% ipython --no-banner

In [1]: import numpy as np

In [2]: import numpy.linalg as la

In [3]: np.set_printoptions(precision=3, suppress=True, linewidth=140)

In [4]: A = np.load("dump.npy")

In [5]: A
Out[5]: 
array([[ 0.866,  0.   ,  0.   ,  0.   ,  0.5  ,  0.   ,  0.   ,  0.   ,  0.   ,  0.   ,  0.   ,  0.   ,  0.   ,  0.   ,  0.   ],
       [ 0.   ,  1.   ,  0.   ,  0.   ,  0.   ,  0.   ,  0.   ,  0.   ,  0.   ,  0.   ,  0.   ,  0.   ,  0.   ,  0.   ,  0.   ],
       [ 0.   ,  0.   ,  1.   ,  0.   ,  0.   ,  0.   ,  0.   ,  0.   ,  0.   ,  0.   ,  0.   ,  0.   ,  0.   ,  0.   ,  0.   ],
       [ 0.   ,  0.   ,  0.   ,  1.   ,  0.   ,  0.   ,  0.   ,  0.   ,  0.   ,  0.   ,  0.   ,  0.   ,  0.   ,  0.   ,  0.   ],
       [-0.5  ,  0.   ,  0.   ,  0.   ,  0.866,  0.   ,  0.   ,  0.   ,  0.   ,  0.   ,  0.   ,  0.   ,  0.   ,  0.   ,  0.   ],
       [ 0.   ,  0.   ,  0.   ,  0.   ,  0.   ,  1.   ,  0.   ,  0.   ,  0.   ,  0.   ,  0.   ,  0.   ,  0.   ,  0.   ,  0.   ],
       [ 0.   ,  0.   ,  0.   ,  0.   ,  0.   ,  0.   ,  1.   ,  0.   ,  0.   ,  0.   ,  0.   ,  0.   ,  0.   ,  0.   ,  0.   ],
       [ 0.   ,  0.   ,  0.   ,  0.   ,  0.   ,  0.   ,  0.   ,  1.   ,  0.   ,  0.   ,  0.   ,  0.   ,  0.   ,  0.   ,  0.   ],
       [ 0.   ,  0.   ,  0.   ,  0.   ,  0.   ,  0.   ,  0.   ,  0.   ,  1.   ,  0.   ,  0.   ,  0.   ,  0.   ,  0.   ,  0.   ],
       [ 0.   ,  0.   ,  0.   ,  0.   ,  0.   ,  0.   ,  0.   ,  0.   ,  0.   ,  1.   ,  0.   ,  0.   ,  0.   ,  0.   ,  0.   ],
       [ 0.   ,  0.   ,  0.   ,  0.   ,  0.   ,  0.   ,  0.   ,  0.   ,  0.   ,  0.   ,  1.   ,  0.   ,  0.   ,  0.   ,  0.   ],
       [ 0.   ,  0.   ,  0.   ,  0.   ,  0.   ,  0.   ,  0.   ,  0.   ,  0.   ,  0.   ,  0.   ,  1.   ,  0.   ,  0.   ,  0.   ],
       [ 0.   ,  0.   ,  0.   ,  0.   ,  0.   ,  0.   ,  0.   ,  0.   ,  0.   ,  0.   ,  0.   ,  0.   ,  1.   ,  0.   ,  0.   ],
       [ 0.   ,  0.   ,  0.   ,  0.   ,  0.   ,  0.   ,  0.   ,  0.   ,  0.   ,  0.   ,  0.   ,  0.   ,  0.   ,  1.   ,  0.   ],
       [ 0.   ,  0.   ,  0.   ,  0.   ,  0.   ,  0.   ,  0.   ,  0.   ,  0.   ,  0.   ,  0.   ,  0.   ,  0.   ,  0.   ,  1.   ]])

In [6]: # 14 groups of indices that never mix

In [7]: G = A.T @ A

In [8]: np.trace(G), (A ** 2).sum()
Out[8]: (np.float64(15.0), np.float64(15.0))

In [9]: A[:, 5] @ A[:, 12]
Out[9]: np.float64(0.0)

In [10]: la.svd(A, compute_uv=False)
Out[10]: array([1., 1., 1., 1., 1., 1., 1., 1., 1., 1., 1., 1., 1., 1., 1.])

In [11]: rng = np.random.default_rng(10)

In [12]: labels = rng.permutation(15)

In [13]: labels
Out[13]: array([ 1,  7, 10, 11,  3, 12,  2,  4,  9, 14,  5,  6,  0, 13,  8])

In [14]: B = A[labels][:, labels]

In [15]: round(np.trace(B), 3)
Out[15]: np.float64(14.732)

In [16]: np.allclose(B, A)
Out[16]: False

In [17]: np.sort(np.abs(la.eigvals(B)))
Out[17]: array([1., 1., 1., 1., 1., 1., 1., 1., 1., 1., 1., 1., 1., 1., 1.])

In [18]: B = A + rng.integers(-2, 3, (15, 1)) @ rng.integers(-2, 3, (1, 15))

In [19]: B
Out[19]: 
array([[ 0.866,  0.   ,  0.   ,  0.   ,  0.5  ,  0.   ,  0.   ,  0.   ,  0.   ,  0.   ,  0.   ,  0.   ,  0.   ,  0.   ,  0.   ],
       [ 4.   , -3.   ,  4.   ,  4.   , -4.   ,  4.   ,  2.   , -2.   , -4.   , -2.   ,  4.   ,  2.   , -2.   ,  0.   ,  4.   ],
       [-4.   ,  4.   , -3.   , -4.   ,  4.   , -4.   , -2.   ,  2.   ,  4.   ,  2.   , -4.   , -2.   ,  2.   ,  0.   , -4.   ],
       [ 0.   ,  0.   ,  0.   ,  1.   ,  0.   ,  0.   ,  0.   ,  0.   ,  0.   ,  0.   ,  0.   ,  0.   ,  0.   ,  0.   ,  0.   ],
       [-0.5  ,  0.   ,  0.   ,  0.   ,  0.866,  0.   ,  0.   ,  0.   ,  0.   ,  0.   ,  0.   ,  0.   ,  0.   ,  0.   ,  0.   ],
       [ 4.   , -4.   ,  4.   ,  4.   , -4.   ,  5.   ,  2.   , -2.   , -4.   , -2.   ,  4.   ,  2.   , -2.   ,  0.   ,  4.   ],
       [-2.   ,  2.   , -2.   , -2.   ,  2.   , -2.   ,  0.   ,  1.   ,  2.   ,  1.   , -2.   , -1.   ,  1.   ,  0.   , -2.   ],
       [ 4.   , -4.   ,  4.   ,  4.   , -4.   ,  4.   ,  2.   , -1.   , -4.   , -2.   ,  4.   ,  2.   , -2.   ,  0.   ,  4.   ],
       [-4.   ,  4.   , -4.   , -4.   ,  4.   , -4.   , -2.   ,  2.   ,  5.   ,  2.   , -4.   , -2.   ,  2.   ,  0.   , -4.   ],
       [-2.   ,  2.   , -2.   , -2.   ,  2.   , -2.   , -1.   ,  1.   ,  2.   ,  2.   , -2.   , -1.   ,  1.   ,  0.   , -2.   ],
       [ 2.   , -2.   ,  2.   ,  2.   , -2.   ,  2.   ,  1.   , -1.   , -2.   , -1.   ,  3.   ,  1.   , -1.   ,  0.   ,  2.   ],
       [ 0.   ,  0.   ,  0.   ,  0.   ,  0.   ,  0.   ,  0.   ,  0.   ,  0.   ,  0.   ,  0.   ,  1.   ,  0.   ,  0.   ,  0.   ],
       [ 4.   , -4.   ,  4.   ,  4.   , -4.   ,  4.   ,  2.   , -2.   , -4.   , -2.   ,  4.   ,  2.   , -1.   ,  0.   ,  4.   ],
       [ 2.   , -2.   ,  2.   ,  2.   , -2.   ,  2.   ,  1.   , -1.   , -2.   , -1.   ,  2.   ,  1.   , -1.   ,  1.   ,  2.   ],
       [ 4.   , -4.   ,  4.   ,  4.   , -4.   ,  4.   ,  2.   , -2.   , -4.   , -2.   ,  4.   ,  2.   , -2.   ,  0.   ,  5.   ]])

In [20]: np.abs(B - A).sum(axis=1)
Out[20]: array([ 0., 46., 46.,  0.,  0., 46., 23., 46., 46., 23., 23.,  0., 46., 23., 46.])

In [21]: la.matrix_rank(B - A, tol=1e-8)
Out[21]: np.int64(1)
